$ ipython --no-banner

In [1]: import numpy as np

In [2]: np.set_printoptions(suppress=True, linewidth=160)

In [3]: def rd(a):
   ...:     return np.round(a, 2) + 0
   ...: 

In [4]: F = np.loadtxt("layer19.csv", delimiter=",")

In [5]: F
Out[5]: 
array([[ 4.,  0.,  0.,  0.],
       [ 0.,  0.,  0.,  0.],
       [ 0.,  0., -1., -3.],
       [ 0.,  0., -5.,  1.]])

In [6]: (F != 0).astype(int)
Out[6]: 
array([[1, 0, 0, 0],
       [0, 0, 0, 0],
       [0, 0, 1, 1],
       [0, 0, 1, 1]])

In [7]: rd(np.linalg.det(F))
Out[7]: np.float64(0.0)

In [8]: F @ F
Out[8]: 
array([[16.,  0.,  0.,  0.],
       [ 0.,  0.,  0.,  0.],
       [ 0.,  0., 16.,  0.],
       [ 0.,  0.,  0., 16.]])

In [9]: rd(np.linalg.det(F.T))
Out[9]: np.float64(0.0)

In [10]: np.einsum("ii->", F)
Out[10]: np.float64(4.0)

In [11]: rd(np.linalg.eigvals(F).sum().real)
Out[11]: np.float64(4.0)

In [12]: r = np.linalg.matrix_rank(F)

In [13]: r
Out[13]: np.int64(3)

In [14]: null = np.linalg.svd(F)[2][r:].T

In [15]: np.allclose(F @ null, 0)
Out[15]: True

In [16]: null[:, 0] / null[np.abs(null[:, 0]).round(6).argmax(), 0]
Out[16]: array([0., 1., 0., 0.])

In [17]: np.linalg.matrix_rank(F.T @ F), np.linalg.matrix_rank(F @ F.T)
Out[17]: (np.int64(3), np.int64(3))

In [18]: null @ null.T
Out[18]: 
array([[0., 0., 0., 0.],
       [0., 1., 0., 0.],
       [0., 0., 0., 0.],
       [0., 0., 0., 0.]])

In [19]: null.shape
Out[19]: (4, 1)

In [20]: [int(np.linalg.matrix_rank(F[:, :j + 1])) for j in range(4)]
Out[20]: [1, 1, 2, 3]

In [21]: [int(np.linalg.matrix_rank(np.delete(F, i, axis=0))) for i in range(4)]
Out[21]: [2, 3, 2, 2]

In [22]: E = np.loadtxt("sample4.csv", delimiter=",")

In [23]: rd(E)
Out[23]: 
array([[ 0.87,  0.5 ,  0.  ],
       [-0.5 ,  0.87,  0.  ],
       [ 0.  ,  0.  ,  1.  ]])

In [24]: rd(E @ E)
Out[24]: 
array([[ 0.5 ,  0.87,  0.  ],
       [-0.87,  0.5 ,  0.  ],
       [ 0.  ,  0.  ,  1.  ]])

In [25]: (np.linalg.matrix_power((E != 0) + (E.T != 0) + np.eye(3), 3) > 0).astype(int)
Out[25]: 
array([[1, 1, 0],
       [1, 1, 0],
       [0, 0, 1]])

In [26]: rd(np.sort(np.linalg.eigvals(E).real))
Out[26]: array([0.87, 0.87, 1.  ])

In [27]: q, V = np.linalg.qr(E[:, :2])[0], np.linalg.qr(E[:, 2:])[0]

In [28]: sv = np.linalg.svd(q.T @ V, compute_uv=False)

In [29]: rd(np.linalg.norm(q @ q.T - V @ V.T, 2))
Out[29]: np.float64(1.0)

In [30]: sv
Out[30]: array([0.])

In [31]: np.degrees(np.arccos(sv.clip(0, 1)))
Out[31]: array([90.])

In [32]: (sv > 0.9).sum()
Out[32]: np.int64(0)

In [33]: mat = np.load("dump.npy")

In [34]: mat
Out[34]: 
array([[3, 6, 0, 0, 0, 0],
       [9, 7, 0, 0, 0, 0],
       [7, 5, 0, 0, 0, 0],
       [0, 0, 3, 6, 0, 0],
       [0, 0, 9, 7, 0, 0],
       [0, 0, 7, 5, 0, 0],
       [0, 0, 0, 0, 3, 6],
       [0, 0, 0, 0, 9, 7],
       [0, 0, 0, 0, 7, 5]])

In [35]: proj = mat @ np.linalg.solve(mat.T @ mat, mat.T)

In [36]: np.linalg.matrix_rank(np.eye(9) - proj)
Out[36]: np.int64(3)

In [37]: rd(proj)
Out[37]: 
array([[ 0.99,  0.06, -0.07,  0.  ,  0.  ,  0.  ,  0.  ,  0.  ,  0.  ],
       [ 0.06,  0.6 ,  0.49,  0.  ,  0.  ,  0.  ,  0.  ,  0.  ,  0.  ],
       [-0.07,  0.49,  0.41,  0.  ,  0.  ,  0.  ,  0.  ,  0.  ,  0.  ],
       [ 0.  ,  0.  ,  0.  ,  0.99,  0.06, -0.07,  0.  ,  0.  ,  0.  ],
       [ 0.  ,  0.  ,  0.  ,  0.06,  0.6 ,  0.49,  0.  ,  0.  ,  0.  ],
       [ 0.  ,  0.  ,  0.  , -0.07,  0.49,  0.41,  0.  ,  0.  ,  0.  ],
       [ 0.  ,  0.  ,  0.  ,  0.  ,  0.  ,  0.  ,  0.99,  0.06, -0.07],
       [ 0.  ,  0.  ,  0.  ,  0.  ,  0.  ,  0.  ,  0.06,  0.6 ,  0.49],
       [ 0.  ,  0.  ,  0.  ,  0.  ,  0.  ,  0.  , -0.07,  0.49,  0.41]])

In [38]: rd(np.trace(proj))
Out[38]: np.float64(6.0)
